$ python -q
>>> import numpy as np
>>> np.set_printoptions(precision=3, suppress=True, linewidth=100, legacy="1.25")
>>> W0 = np.array([[6, 5, 9, 1], [5, 10, 3, 0], [9, 3, 18, 3], [1, 0, 3, 1]])
>>> print(W0)
[[ 6  5  9  1]
 [ 5 10  3  0]
 [ 9  3 18  3]
 [ 1  0  3  1]]
>>> np.linalg.lstsq(W0[:-1].T, W0[-1])[2]
3
>>> np.round(W0 @ np.linalg.pinv(W0) @ W0, 3) + 0
array([[ 6.,  5.,  9.,  1.],
       [ 5., 10.,  3.,  0.],
       [ 9.,  3., 18.,  3.],
       [ 1.,  0.,  3.,  1.]])
>>> E = np.array([[3, 3, 4], [2, 2, 3], [2, 2, 3], [2, 2, 3]])
>>> Uu, sigma, Vh = np.linalg.svd(E, full_matrices=False)
>>> np.round(Uu.T @ Uu, 3) + 0
array([[1., 0., 0.],
       [0., 1., 0.],
       [0., 0., 1.]])
>>> np.round(Vh @ Vh.T, 3) + 0
array([[1., 0., 0.],
       [0., 1., 0.],
       [0., 0., 1.]])
>>> round(np.sqrt((sigma ** 2).sum()), 3), round(float(np.linalg.norm(E)), 3)
(9.22, 9.22)
>>> np.round(sigma / sigma[0], 3) + 0
array([1.   , 0.029, 0.   ])
>>> sigma.round(3) + 0
array([9.216, 0.266, 0.   ])
>>> np.linalg.cond(E) > 100
True
>>> np.linalg.matrix_rank(E, rtol=0.1)
1
>>> np.abs(np.diag(np.linalg.qr(E)[1])) > 1e-9
array([ True, False, False])
>>> np.round(np.trace(np.linalg.pinv(E) @ E), 3)
2.0
>>> print(np.allclose(E[:-1].T @ np.linalg.lstsq(E[:-1].T, E[-1])[0], E[-1]))
True
>>> E @ np.linalg.pinv(E) @ E
array([[3., 3., 4.],
       [2., 2., 3.],
       [2., 2., 3.],
       [2., 2., 3.]])
>>> F = np.load("a.npy")
>>> F
array([[1, 1, 1, 2],
       [0, 0, 0, 2],
       [0, 0, 0, 2],
       [0, 0, 0, 0]])
>>> np.linalg.matrix_power(F - np.diag(np.diag(F)), 4)
array([[0, 0, 0, 0],
       [0, 0, 0, 0],
       [0, 0, 0, 0],
       [0, 0, 0, 0]])
>>> np.linalg.matrix_rank(F - F[0, 0] * np.eye(4))
3
>>> F @ F
array([[1, 1, 1, 6],
       [0, 0, 0, 0],
       [0, 0, 0, 0],
       [0, 0, 0, 0]])
>>> print(round(float(np.linalg.det(F)), 3))
0.0
>>> np.sort(np.abs(np.linalg.eigvals(F)))
array([0., 0., 0., 1.])
>>> (F + F.T) / 2
array([[1. , 0.5, 0.5, 1. ],
       [0.5, 0. , 0. , 1. ],
       [0.5, 0. , 0. , 1. ],
       [1. , 1. , 1. , 0. ]])
>>> (F - F.T) / 2
array([[ 0. ,  0.5,  0.5,  1. ],
       [-0.5,  0. ,  0. ,  1. ],
       [-0.5,  0. ,  0. ,  1. ],
       [-1. , -1. , -1. ,  0. ]])
>>> F @ F
array([[1, 1, 1, 6],
       [0, 0, 0, 0],
       [0, 0, 0, 0],
       [0, 0, 0, 0]])
>>> rk = np.linalg.matrix_rank(F)
>>> rk
2
>>> N = np.linalg.svd(F)[2][rk:].T
>>> np.round(F @ N, 3) + 0
array([[0., 0.],
       [0., 0.],
       [0., 0.],
       [0., 0.]])
>>> np.round(N @ N.T, 3) + 0
array([[ 0.667, -0.333, -0.333,  0.   ],
       [-0.333,  0.667, -0.333,  0.   ],
       [-0.333, -0.333,  0.667,  0.   ],
       [ 0.   ,  0.   ,  0.   ,  0.   ]])
>>> [int(np.linalg.matrix_rank(F[:, :j + 1])) for j in range(4)]
[1, 1, 1, 2]
>>> print([int(np.linalg.matrix_rank(F[:i])) for i in range(1, len(F) + 1)])
[1, 2, 2, 2]
>>> Uu, sigma = np.linalg.svd(F)
Traceback (most recent call last):
  File "<python-input-36>", line 1, in <module>
    Uu, sigma = np.linalg.svd(F)
    ^^^^^^^^^
ValueError: too many values to unpack (expected 2)
>>> Uu, sigma, Vh = np.linalg.svd(F, full_matrices=False)
>>> np.round(Uu.T @ F @ Vh.T, 3) + 0
array([[3.63 , 0.   , 0.   , 0.   ],
       [0.   , 1.349, 0.   , 0.   ],
       [0.   , 0.   , 0.   , 0.   ],
       [0.   , 0.   , 0.   , 0.   ]])
>>> np.abs(Vh[0])
array([0.186, 0.186, 0.186, 0.947])
>>> print(np.round(Uu.T @ Uu, 3) + 0)
[[1. 0. 0. 0.]
 [0. 1. 0. 0.]
 [0. 0. 1. 0.]
 [0. 0. 0. 1.]]
>>> sigma.round(3) + 0
array([3.63 , 1.349, 0.   , 0.   ])
>>> Uu.shape, sigma.shape, Vh.shape
((4, 4), (4,), (4, 4))
>>> print((sigma > 1e-8).sum())
2
>>> t3 = np.stack([F, -1 * F, F[::-1]])
>>> np.einsum("bij,cij->bc", t3, t3)
array([[ 15, -15,   8],
       [-15,  15,  -8],
       [  8,  -8,  15]])
>>> print(np.linalg.det(t3))
[0. 0. 0.]
>>> t3.shape
(3, 4, 4)
>>> print(np.linalg.matrix_rank(t3.reshape(3, -1)))
2
>>> print((t3 @ F.T).shape)
(3, 4, 4)
>>> J = np.loadtxt("arr.csv", delimiter=",")
>>> print(J)
[[0. 0. 8.]
 [0. 0. 0.]
 [0. 0. 0.]]
>>> print(np.kron(np.eye(2, dtype=int), J))
[[0. 0. 8. 0. 0. 0.]
 [0. 0. 0. 0. 0. 0.]
 [0. 0. 0. 0. 0. 0.]
 [0. 0. 0. 0. 0. 8.]
 [0. 0. 0. 0. 0. 0.]
 [0. 0. 0. 0. 0. 0.]]
>>> print(np.linalg.eigvals(J))
[0. 0. 0.]
>>> round(float(np.linalg.eigvals(J).sum().real), 3)
0.0
>>> w1 = np.array([[1, 1, 0, 0, 0], [1, 2, 1, 0, 2], [0, 2, 1, 2, 0]])
>>> b = np.array([1, 2, 0, 3, 0])
>>> hid = np.maximum(J @ w1 + b, 0)
>>> (hid > 0).astype(int)
array([[1, 1, 1, 1, 0],
       [1, 1, 0, 1, 0],
       [1, 1, 0, 1, 0]])
>>> print((hid > 0).mean(axis=0))
[1.    1.    0.333 1.    0.   ]
>>> hid
array([[ 1., 18.,  8., 19.,  0.],
       [ 1.,  2.,  0.,  3.,  0.],
       [ 1.,  2.,  0.,  3.,  0.]])
>>> cent = np.array([[0, 0], [1, 1], [1, 2], [1, 0], [1, 3]])
>>> (hid @ cent).round(6).argmax(axis=1)
array([0, 0, 0])
>>> w1 @ cent
array([[ 1,  1],
       [ 5, 10],
       [ 5,  4]])
>>> Uu, sigma, Vh = np.linalg.svd(J)
>>> np.argmax(sigma[:-1] / (sigma[1:] + 1e-6)) + 1
1
>>> A2 = Uu[:, :1] @ np.diag(sigma[:1]) @ Vh[:1]
>>> round(np.linalg.norm(J - A2) / np.linalg.norm(J), 3)
0.0
>>> print(np.linalg.matrix_rank(J, rtol=0.05))
1
>>> np.abs(J - A2).max()
0.0
>>> J @ J
array([[0., 0., 0.],
       [0., 0., 0.],
       [0., 0., 0.]])
>>> round(np.linalg.det(J), 3)
0.0
>>> (np.linalg.matrix_power((J != 0) + (J.T != 0) + np.eye(3), 3) > 0).astype(int)
array([[1, 0, 1],
       [0, 1, 0],
       [1, 0, 1]])
>>> Uu, sigma, Vh = np.linalg.svd(J)
>>> V = Vh[:(sigma > 1e-8).sum()]
>>> rng = np.random.default_rng(25)
>>> x0 = J[2] + -1 * J[1] + rng.integers(2) * np.eye(3)[0]
>>> x0
array([1., 0., 0.])
>>> V.T @ V
array([[0., 0., 0.],
       [0., 0., 0.],
       [0., 0., 1.]])
>>> print(np.linalg.matrix_rank(np.vstack([J, x0])))
2
>>> print(round(np.linalg.norm(x0 - V.T @ V @ x0), 3))
1.0
>>> data = np.loadtxt("w.csv", delimiter=",")
>>> print(data)
[[ 6. -6.  2.]
 [ 0.  0.  2.]
 [ 0. -4.  6.]]
>>> x0 = np.array([0, 1, 3])
>>> h1 = np.maximum(data @ x0, 0)
>>> data.T @ h1
array([  0., -56.,  96.])
>>> np.tanh(data @ x0)
array([0., 1., 1.])
>>> np.flatnonzero(h1 > 1e-9)
array([1, 2])
>>> np.maximum(data @ x0, 0) - np.maximum(-data @ x0, 0)
array([ 0.,  6., 14.])
>>> np.maximum(data @ (3 * x0), 0)
array([ 0., 18., 42.])
>>> X = np.load("x.npy")
>>> X
array([[ 5.274,  1.019, -0.778],
       [ 1.019,  4.815, -0.622],
       [-0.778, -0.622,  5.911]])
>>> evals, V = np.linalg.eigh(X)
>>> evals.sum(), np.trace(X)
(16.0, 16.0)
>>> np.unique(evals.round(6) + 0, return_counts=True)[1]
array([1, 1, 1])
>>> V @ np.diag(evals) @ V.T
array([[ 5.274,  1.019, -0.778],
       [ 1.019,  4.815, -0.622],
       [-0.778, -0.622,  5.911]])
>>> np.linalg.svd(X, compute_uv=False)
array([7., 5., 4.])
>>> np.round(V.T @ V, 3) + 0
array([[1., 0., 0.],
       [0., 1., 0.],
       [0., 0., 1.]])
>>> print((evals > 1e-8).sum(), (evals < -1e-8).sum())
3 0
>>> evals
array([4., 5., 7.])
>>> x0 = np.ones(3)
>>> for _ in range(7):
...     x0 = X @ x0
...     x0 /= np.linalg.norm(x0)
...     print(round(x0 @ X @ x0, 3))
... 
5.16
5.297
5.513
5.809
6.143
6.447
6.673
>>> x0
array([ 0.735,  0.598, -0.319])
>>> round(np.linalg.eigvalsh(X)[-1], 3)
7.0
>>> A2 = X / np.linalg.norm(X, axis=1, keepdims=True)
>>> cov = A2 @ A2.T
>>> np.linalg.norm(A2, axis=1)
array([1., 1., 1.])
>>> print(cov[2])
[-0.287 -0.251  1.   ]
>>> (np.abs(cov) > 0.9).astype(int)
array([[1, 0, 0],
       [0, 1, 0],
       [0, 0, 1]])
>>> (cov - 2 * np.eye(3)).round(6).argmax(axis=1)
array([1, 0, 1])
>>> Uu, sigma, Vh = np.linalg.svd(X, full_matrices=False)
>>> print(sigma)
[7. 5. 4.]
>>> Uu.shape, sigma.shape, Vh.shape
((3, 3), (3,), (3, 3))
>>> np.round(Uu.T @ Uu, 3) + 0
array([[1., 0., 0.],
       [0., 1., 0.],
       [0., 0., 1.]])
>>> (sigma > 1e-8).sum()
3
>>> sigma / sigma[0]
array([1.   , 0.714, 0.571])
>>> np.round(np.sqrt((sigma ** 2).sum()), 3), round(np.linalg.norm(X), 3)
(9.487, 9.487)
>>> np.allclose(Uu * sigma @ Vh, X)
True
>>> np.abs(Vh[0])
array([0.576, 0.461, 0.675])
>>> A = np.load("dump.npy")
>>> A
array([[ 15.872,   9.667,   7.39 ],
       [  6.972,  -3.964, -18.321],
       [  5.959,  18.6  ,  -4.302],
       [-19.62 ,   3.733,   1.059],
       [ -0.974,  18.537,   7.445],
       [  7.647,  18.474,   0.5  ],
       [ -1.463,  -4.163,  19.507],
       [  8.562,  -5.786,  17.123],
       [ -5.279,   9.25 ,  16.928],
       [ 19.39 ,   4.174,   2.573],
       [  7.402, -13.415, -12.855],
       [ 16.251, -11.64 ,  -0.66 ],
       [ 14.543, -10.565,   8.768],
       [ 18.802,   5.883,  -3.448],
       [ 17.094,  -4.462,   9.375],
       [-15.766,  -8.263,   9.118],
       [  4.865,   9.917,  16.673],
       [-13.874,  13.953,   3.579],
       [ 18.429,   0.481,  -7.754]])
>>> cent = A[[6, 15]].astype(float)
>>> for _ in range(5):
...     lab = np.linalg.norm(A[:, None] - cent, axis=-1).argmin(axis=1)
...     cent = np.array([A[lab == j].mean(axis=0) for j in range(2)])
... 
>>> lab
array([0, 1, 0, 1, 0, 0, 0, 0, 0, 0, 1, 0, 0, 0, 0, 1, 0, 1, 0])
>>> np.bincount(lab)
array([14,  5])
>>> cent[1] - cent[0]
array([-16.956,  -5.76 ,  -9.921])
>>> print(cent)
[[ 9.978  4.169  6.437]
 [-6.977 -1.591 -3.484]]
